$ python3 -q
>>> import numpy as np
>>> np.set_printoptions(precision=2, suppress=True, linewidth=120)
>>> f = np.array([-1, 1, -2, -1, -1, 0, -2, 0, 0, 1, -2])
>>> F = 5 * np.eye(11) + np.outer(f, f)
>>> F
array([[ 6., -1.,  2.,  1.,  1.,  0.,  2.,  0.,  0., -1.,  2.],
       [-1.,  6., -2., -1., -1.,  0., -2.,  0.,  0.,  1., -2.],
       [ 2., -2.,  9.,  2.,  2.,  0.,  4.,  0.,  0., -2.,  4.],
       [ 1., -1.,  2.,  6.,  1.,  0.,  2.,  0.,  0., -1.,  2.],
       [ 1., -1.,  2.,  1.,  6.,  0.,  2.,  0.,  0., -1.,  2.],
       [ 0.,  0.,  0.,  0.,  0.,  5.,  0.,  0.,  0.,  0.,  0.],
       [ 2., -2.,  4.,  2.,  2.,  0.,  9.,  0.,  0., -2.,  4.],
       [ 0.,  0.,  0.,  0.,  0.,  0.,  0.,  5.,  0.,  0.,  0.],
       [ 0.,  0.,  0.,  0.,  0.,  0.,  0.,  0.,  5.,  0.,  0.],
       [-1.,  1., -2., -1., -1.,  0., -2.,  0.,  0.,  6., -2.],
       [ 2., -2.,  4.,  2.,  2.,  0.,  4.,  0.,  0., -2.,  9.]])
>>> # 4 groups of indices that never mix
>>> q, vecs = np.linalg.qr(F[:, :4])[0], np.linalg.qr(F[:, 4:])[0]
>>> sig = np.linalg.svd(q.T @ vecs, compute_uv=False)
>>> (sig > 0.9).sum()
np.int64(0)
>>> arr = np.load("out6.npy")
>>> arr
array([[0., 1., 1., 1., 1., 1., 1.],
       [1., 0., 1., 1., 1., 1., 1.],
       [1., 1., 0., 1., 1., 1., 1.],
       [1., 1., 1., 0., 1., 1., 1.],
       [1., 1., 1., 1., 0., 1., 1.],
       [1., 1., 1., 1., 1., 0., 1.],
       [1., 1., 1., 1., 1., 1., 0.]])
>>> x = np.array([-2, -3, 0, 2, 2, -3, -3])
>>> arr @ (2 * x)
array([-10.,  -8., -14., -18., -18.,  -8.,  -8.])
>>> arr @ np.ones(7)
array([6., 6., 6., 6., 6., 6., 6.])
>>> np.sign((arr @ x).round(6))
array([-1., -1., -1., -1., -1., -1., -1.])
>>> np.einsum("ij,j->i", arr, x)
array([-5., -4., -7., -9., -9., -4., -4.])
>>> arr * x
array([[-0., -3.,  0.,  2.,  2., -3., -3.],
       [-2., -0.,  0.,  2.,  2., -3., -3.],
       [-2., -3.,  0.,  2.,  2., -3., -3.],
       [-2., -3.,  0.,  0.,  2., -3., -3.],
       [-2., -3.,  0.,  2.,  0., -3., -3.],
       [-2., -3.,  0.,  2.,  2., -0., -3.],
       [-2., -3.,  0.,  2.,  2., -3., -0.]])
